% python3 -q
>>> import numpy as np
>>> from numpy import linalg as LA
>>> np.set_printoptions(precision=4, suppress=True, linewidth=120, sign=" ")
>>> M2 = np.array([[1, 1], [4, 3], [9, -2]])
>>> W2 = np.array([[3, -1, -1, -1], [1, -2, 1, -2]])
>>> rng = np.random.default_rng(54)
>>> K = M2 @ W2 + 0.3 * rng.normal(size=(3, 4))
>>> K
array([[  3.7086,  -3.0592,   0.3735,  -2.4754],
       [ 14.8452,  -9.6114,  -1.17  ,  -9.9838],
       [ 25.3219,  -5.0986, -10.2882,  -5.7604]])
>>> LA.matrix_rank(K, rtol=0.1)
np.int64(2)
>>> LA.cond(K) > 100
np.False_
>>> round(float(LA.norm(K, 2) / LA.norm(K)), 4)
0.9655
>>> np.argsort(-LA.norm(K, axis=0).round(6), kind="stable")[:3]
array([ 0,  3,  1])
>>> U, sig, Vh = LA.svd(K)
>>> np.argmax(sig[:-1] / (sig[1:] + 1e-6)) + 1
np.int64(2)
>>> M2 = U[:, :2] @ np.diag(sig[:2]) @ Vh[:2]
>>> LA.matrix_rank(K, rtol=0.05)
np.int64(2)
>>> np.round(np.abs(K - M2).max(), 4)
np.float64(0.3993)
>>> np.count_nonzero(K)
np.int64(12)
>>> LA.svd(K, compute_uv=False)
array([ 34.1266,   9.1909,   0.557 ])
>>> K.mean(axis=0)
array([14.6252, -5.9231, -3.6949, -6.0732])
>>> K.sum(axis=1)
array([-1.4524, -5.9201,  4.1747])
>>> round(float(np.abs(K).max()), 4)
25.3219
>>> mat = np.load("block16.npy")
>>> mat
array([[-0.9, -0.1,  1.8],
       [ 0.7,  2.4, -0.6],
       [-1.3, -1.9, -2.4]])
>>> Q, vecs = LA.qr(mat[:, :1])[0], LA.qr(mat[:, 1:])[0]
>>> sig = LA.svd(Q.T @ vecs, compute_uv=False)
>>> (sig > 0.9).sum()
np.int64(0)
>>> E = np.load("dump.npy")
>>> E
array([[ 0.1877, -0.0699,  0.    ],
       [ 0.9954, -0.8076,  0.    ],
       [-0.9903,  0.7531,  0.    ],
       [-0.9793,  0.6858,  0.    ],
       [-0.9858,  0.7211,  0.    ],
       [ 0.9903, -0.7531,  0.    ],
       [ 0.9954, -0.8076,  0.    ],
       [-0.9979,  0.8511,  0.    ],
       [ 0.9995, -0.9121,  0.    ],
       [ 0.5154, -0.207 ,  0.    ],
       [ 0.9954, -0.8076,  0.    ],
       [ 0.8144, -0.3969,  0.    ],
       [-0.3627,  0.1391,  0.    ],
       [-0.9858,  0.7211,  0.    ],
       [ 0.    ,  0.    ,  0.    ],
       [-0.1877,  0.0699,  0.    ],
       [-0.9933,  0.7818,  0.    ],
       [ 0.9366, -0.5581,  0.    ],
       [ 0.    ,  0.    ,  0.    ],
       [ 0.8144, -0.3969,  0.    ],
       [-0.8144,  0.3969,  0.    ],
       [ 0.9562, -0.6044,  0.    ],
       [-0.1877,  0.0699,  0.    ],
       [-0.999 ,  0.8854,  0.    ]])
>>> def softmax(z):
...     e = np.exp(z - z.max(axis=-1, keepdims=True))
...     return e / e.sum(axis=-1, keepdims=True)
... 
>>> softmax(E[10] + 4)
array([ 0.6517,  0.1074,  0.2409])
>>> np.round(softmax(10 * E[10]), 4) + 0
array([ 1.,  0.,  0.])
>>> scores = E @ E.T / np.sqrt(3)
>>> softmax(scores)[10] @ E
array([ 0.5522, -0.3969,  0.    ])
>>> u = np.array([1, 9])
>>> np.polyval(u, E[8])
array([ 9.9995,  8.0879,  9.    ])
>>> theta = np.radians(72)
>>> Rm = np.eye(3)
>>> Rm[0, 0] = Rm[1, 1] = np.cos(theta)
>>> Rm[0, 1], Rm[1, 0] = -np.sin(theta), np.sin(theta)
>>> Rm
array([[ 0.309 , -0.9511,  0.    ],
       [ 0.9511,  0.309 ,  0.    ],
       [ 0.    ,  0.    ,  1.    ]])
>>> M2 = E @ Rm.T
>>> np.allclose(LA.norm(E, axis=1), LA.norm(M2, axis=1))
True
>>> round(LA.det(Rm), 4), np.round(np.trace(Rm), 4)
(np.float64(1.0), np.float64(1.618))
>>> LA.svd(E, compute_uv=False), LA.svd(M2, compute_uv=False)
(array([ 4.9684,  0.4406,  0.    ]), array([ 4.9684,  0.4406,  0.    ]))
>>> x0 = np.array([-2, 1, 3])
>>> [p for p in range(1, 25) if np.allclose(LA.matrix_power(Rm, p), np.eye(3))]
[5, 10, 15, 20]
>>> np.abs(LA.eigvals(Rm))
array([ 1.,  1.,  1.])
>>> 3 - LA.matrix_rank(Rm - np.eye(3), tol=1e-8)
np.int64(1)
